In [1]: import numpy as np

In [2]: np.set_printoptions(precision=3, suppress=True, linewidth=120, sign=" ")

In [3]: data = np.loadtxt("run18.csv", delimiter=",")

In [4]: data
Out[4]: 
array([[ 0.085,  0.178, -0.045,  0.048],
       [ 0.068,  0.089, -0.125,  0.061],
       [-0.105,  0.007,  0.114, -0.085],
       [-0.637, -0.557,  0.631, -0.625],
       [-0.282, -0.145,  0.314, -0.371],
       [-0.983, -0.982,  1.075, -1.163],
       [-0.157, -0.009,  0.022, -0.082],
       [-0.24 , -0.193,  0.356, -0.313],
       [ 0.45 ,  0.181, -0.396,  0.362],
       [ 0.835,  0.959, -0.854,  0.889],
       [-1.387, -1.413,  1.339, -1.406],
       [ 1.105,  1.172, -1.133,  1.035],
       [ 0.518,  0.534, -0.544,  0.327],
       [ 1.219,  1.157, -1.274,  1.356]])

In [5]: U, sv, vt = np.linalg.svd(data)

In [6]: sv
Out[6]: array([ 5.483,  0.371,  0.229,  0.157])

In [7]: Y = U[:, :1] @ np.diag(sv[:1]) @ vt[:1]

In [8]: round(float(np.linalg.norm(data - Y, 2)), 3), round(sv[1], 3)
Out[8]: (0.371, np.float64(0.371))

In [9]: np.linalg.matrix_rank(Y)
Out[9]: np.int64(1)

In [10]: cent = data[[4, 10]].astype(float)

In [11]: for _ in range(7):
    ...:     z = np.linalg.norm(data[:, None] - cent, axis=-1).argmin(axis=1)
    ...:     cent = np.array([data[z == j].mean(axis=0) for j in range(2)])
    ...: 

In [12]: z
Out[12]: array([ 0,  0,  0,  1,  0,  1,  0,  0,  0,  0,  1,  0,  0,  0])

In [13]: np.abs(cent[1] - cent[0]).argmax()
Out[13]: np.int64(3)

In [14]: np.bincount(z)
Out[14]: array([ 11,   3])

In [15]: data.ravel(order="F")
Out[15]: 
array([ 0.085,  0.068, -0.105, -0.637, -0.282, -0.983, -0.157, -0.24 ,  0.45 ,  0.835, -1.387,  1.105,  0.518,  1.219,
        0.178,  0.089,  0.007, -0.557, -0.145, -0.982, -0.009, -0.193,  0.181,  0.959, -1.413,  1.172,  0.534,  1.157,
       -0.045, -0.125,  0.114,  0.631,  0.314,  1.075,  0.022,  0.356, -0.396, -0.854,  1.339, -1.133, -0.544, -1.274,
        0.048,  0.061, -0.085, -0.625, -0.371, -1.163, -0.082, -0.313,  0.362,  0.889, -1.406,  1.035,  0.327,  1.356])

In [16]: t3 = data.reshape(14, 2, -1)

In [17]: np.einsum("ihd,jhd->hij", t3, t3).shape
Out[17]: (2, 14, 14)

In [18]: t3.shape
Out[18]: (14, 2, 2)

In [19]: D = np.linalg.norm(data[:, None] - data[None], axis=-1)

In [20]: D.shape
Out[20]: (14, 14)

In [21]: np.linalg.norm(data - data.mean(axis=0), axis=1)
Out[21]: array([ 0.128,  0.112,  0.232,  1.298,  0.64 ,  2.177,  0.232,  0.631,  0.665,  1.698,  2.846,  2.151,  0.901,  2.438])

In [22]: D[7].round(6).argsort(kind="stable")[:4]
Out[22]: array([ 7,  4,  2,  6])

In [23]: (D + 1e9 * np.eye(14)).round(6).argmin(axis=1)
Out[23]: array([  1,   0,   6,   4,   7,  10,   2,   4,  12,  11,   5,  13,   8,  11])
